% ipython --no-banner

In [1]: import numpy as np

In [2]: np.set_printoptions(precision=2, suppress=True, linewidth=100, sign=" ")

In [3]: arr = np.load("run2.npy")

In [4]: arr
Out[4]: 
array([[ 1,  1, -1, -1,  1,  1, -1, -1],
       [ 1, -1,  1, -1, -1,  1, -1,  1]])

In [5]: # column 4 repeats column 1

In [6]: x = np.array([0, -2, -5, 4, 3, -2, -3, 5])

In [7]: h = np.maximum(arr @ x, 0)

In [8]: h
Out[8]: array([ 0,  0])

In [9]: np.flatnonzero(h > 1e-9)
Out[9]: array([], dtype=int64)

In [10]: F = np.array([[5, 0, 5, 2], [2, 5, 0, 5], [5, 2, 5, 0], [0, 5, 2, 5]])

In [11]: np.allclose(F @ F.T, F.T @ F)
Out[11]: True

In [12]: out = F ** -1
ValueError: Integers to negative integer powers are not allowed.


In [13]: out = np.inv(F)
AttributeError: module 'numpy' has no attribute 'inv'


In [14]: out = np.linalg.inv(F)

In [15]: round(np.linalg.det(F) * np.linalg.det(out), 2)
Out[15]: np.float64(1.0)

In [16]: np.linalg.det(F) * out
Out[16]: 
array([[  20.,   92.,   20., -100.],
       [-100.,   20.,   92.,   20.],
       [  20., -100.,   20.,   92.],
       [  92.,   20., -100.,   20.]])

In [17]: np.round(np.linalg.slogdet(F)[0], 2)
Out[17]: np.float64(1.0)

In [18]: np.round(F @ out, 2) + 0
Out[18]: 
array([[ 1.,  0.,  0.,  0.],
       [ 0.,  1.,  0.,  0.],
       [ 0.,  0.,  1.,  0.],
       [ 0.,  0.,  0.,  1.]])

In [19]: round(np.linalg.norm(F), 2)
Out[19]: np.float64(14.7)

In [20]: np.unravel_index(np.abs(F).argmax(), F.shape)
Out[20]: (np.int64(0), np.int64(0))

In [21]: F[4]
IndexError: index 4 is out of bounds for axis 0 with size 4


In [22]: F[:, 4]
IndexError: index 4 is out of bounds for axis 1 with size 4


In [23]: np.linalg.rank(F)
AttributeError: module 'numpy.linalg' has no attribute 'rank'


In [24]: F.shape
Out[24]: (4, 4)

In [25]: M = np.array([[0, 0, 1, 0, 0],
    ...:     [0, 0, 0, 0, 1],
    ...:     [0, 1, 0, 0, 0],
    ...:     [1, 0, 0, 0, 0],
    ...:     [0, 0, 0, 1, 0]])

In [26]: M
Out[26]: 
array([[ 0,  0,  1,  0,  0],
       [ 0,  0,  0,  0,  1],
       [ 0,  1,  0,  0,  0],
       [ 1,  0,  0,  0,  0],
       [ 0,  0,  0,  1,  0]])

In [27]: np.sort(np.abs(np.linalg.eigvals(M)))[::-1]
Out[27]: array([ 1.,  1.,  1.,  1.,  1.])

In [28]: M.sum(axis=1)
Out[28]: array([ 1,  1,  1,  1,  1])

In [29]: np.linalg.matrix_power(M, 100)
Out[29]: 
array([[ 1,  0,  0,  0,  0],
       [ 0,  1,  0,  0,  0],
       [ 0,  0,  1,  0,  0],
       [ 0,  0,  0,  1,  0],
       [ 0,  0,  0,  0,  1]])

In [30]: np.linalg.matrix_power(M, 2)
Out[30]: 
array([[ 0,  1,  0,  0,  0],
       [ 0,  0,  0,  1,  0],
       [ 0,  0,  0,  0,  1],
       [ 0,  0,  1,  0,  0],
       [ 1,  0,  0,  0,  0]])

In [31]: M @ np.ones(5)
Out[31]: array([ 1.,  1.,  1.,  1.,  1.])

In [32]: p = np.eye(5)[3]

In [33]: for _ in range(3):
    ...:     p = p @ M
    ...:     print(p.round(2))
    ...: 
[ 1.  0.  0.  0.  0.]
[ 0.  0.  1.  0.  0.]
[ 0.  1.  0.  0.  0.]
